$ python3 -q
>>> import numpy as np
>>> np.set_printoptions(precision=2, suppress=True, linewidth=200)
>>> tidy = lambda a: np.round(a, 2) + 0
>>> X = np.array([[14.0, 15.0, 3.0, 6.0, 0.0],
...     [15.0, 30.0, 5.0, 10.0, 0.0],
...     [3.0, 5.0, 6.0, 2.0, 0.0],
...     [6.0, 10.0, 2.0, 9.0, 0.0],
...     [0.0, 0.0, 0.0, 0.0, 5.0]])
>>> G = X.T @ X
>>> tidy(np.linalg.eigvalsh(G)[::-1])
array([1936.,   25.,   25.,   25.,   25.])
>>> np.diag(G)
array([ 466., 1250.,   74.,  221.,   25.])
>>> np.linalg.matrix_rank(G)
np.int64(5)
>>> np.trace(G), (X ** 2).sum()
(np.float64(2036.0), np.float64(2036.0))
>>> W0 = np.tanh(np.array([[-0.6, -0.7],
...     [0.8, 0.2],
...     [2.3, -1.2],
...     [-0.2, -1.7],
...     [-0.1, 1.1],
...     [0.2, -0.4],
...     [0.2, -0.8],
...     [0.1, -1.0],
...     [-0.7, 2.1],
...     [-1.7, 0.0],
...     [-1.3, 2.4],
...     [-0.8, 1.7],
...     [0.8, -1.9],
...     [-0.1, 1.2],
...     [-0.3, 0.7],
...     [2.4, 0.7],
...     [-0.2, -0.1],
...     [-0.1, 1.0],
...     [1.0, -0.9],
...     [1.5, -0.5],
...     [0.6, 0.4],
...     [-1.3, -0.1],
...     [0.8, 1.8]]) @ np.array([[-0.5, -0.3, -0.6, -1.3], [1.4, -1.2, 1.0, 0.9]]))
>>> tidy(W0)
array([[-0.59,  0.77, -0.33,  0.15],
       [-0.12, -0.45, -0.27, -0.7 ],
       [-0.99,  0.64, -0.99, -1.  ],
       [-0.98,  0.97, -0.92, -0.85],
       [ 0.92, -0.86,  0.82,  0.81],
       [-0.58,  0.4 , -0.48, -0.55],
       [-0.84,  0.72, -0.73, -0.75],
       [-0.9 ,  0.82, -0.79, -0.77],
       [ 1.  , -0.98,  0.99,  0.99],
       [ 0.69,  0.47,  0.77,  0.98],
       [ 1.  , -0.99,  1.  ,  1.  ],
       [ 0.99, -0.95,  0.97,  0.99],
       [-1.  ,  0.97, -0.98, -0.99],
       [ 0.94, -0.89,  0.85,  0.84],
       [ 0.81, -0.64,  0.71,  0.77],
       [-0.22, -0.92, -0.63, -0.99],
       [-0.04,  0.18,  0.02,  0.17],
       [ 0.9 , -0.82,  0.79,  0.77],
       [-0.94,  0.65, -0.91, -0.97],
       [-0.9 ,  0.15, -0.89, -0.98],
       [ 0.25, -0.58,  0.04, -0.4 ],
       [ 0.47,  0.47,  0.59,  0.92],
       [ 0.97, -0.98,  0.87,  0.52]])
>>> G = W0.T @ W0
>>> tidy(np.diag(G))
array([14.75, 12.92, 13.47, 15.34])
>>> np.linalg.matrix_rank(G)
np.int64(4)
>>> np.allclose(G, G.T)
True
